In [1]: import numpy as np

In [2]: np.set_printoptions(precision=2, suppress=True, linewidth=140)

In [3]: rd = lambda a: np.round(a, 2) + 0

In [4]: E = np.load("case2.npy")

In [5]: print(E)
[[-0.5   0.3  -0.5  -0.4  -0.6  -0.4   0.    1.1 ]
 [-0.4  -1.3  -0.3   0.1  -1.   -0.6   0.3   1.1 ]
 [-0.8  -0.3  -1.3   0.6  -0.7  -1.2   0.3  -0.4 ]
 [-0.4  -1.1   0.6  -1.1   0.7   0.2  -0.7   1.7 ]
 [ 0.    0.   -0.9   1.7   0.5   0.8  -0.1   0.6 ]
 [-0.78 -0.31 -1.3   0.63 -0.71 -1.19  0.29 -0.36]
 [ 1.5   0.2   0.9  -1.2   2.6  -0.4   0.   -0.2 ]]

In [6]: def softmax(z):
   ...:     e = np.exp(z - z.max(axis=-1, keepdims=True))
   ...:     return e / e.sum(axis=-1, keepdims=True)
   ...: 

In [7]: print(rd(softmax(E[0])))
[0.07 0.16 0.07 0.08 0.06 0.08 0.12 0.36]

In [8]: print(rd(softmax(E).sum(axis=1)))
[1. 1. 1. 1. 1. 1. 1.]

In [9]: att = E @ E.T / np.sqrt(8)

In [10]: print(softmax(att).round(6).argmax(axis=1))
[0 1 2 3 4 2 6]

In [11]: other = E / np.sqrt((E ** 2).mean(axis=1, keepdims=True))

In [12]: print(np.linalg.matrix_rank(E - E.mean(axis=1, keepdims=True)))
7

In [13]: print(rd(other[4]))
[ 0.    0.   -1.14  2.16  0.64  1.02 -0.13  0.76]

In [14]: print(rd(np.linalg.norm(other, axis=1)))
[2.83 2.83 2.83 2.83 2.83 2.83 2.83]

In [15]: blk = np.stack([E, -3 * E, E[::-1]])

In [16]: print(rd(np.linalg.norm(blk, axis=(1, 2))))
[ 6.35 19.04  6.35]

In [17]: print(np.linalg.matrix_rank(blk.reshape(3, -1)))
2

In [18]: print(np.linalg.matrix_rank(blk))
[7 7 7]
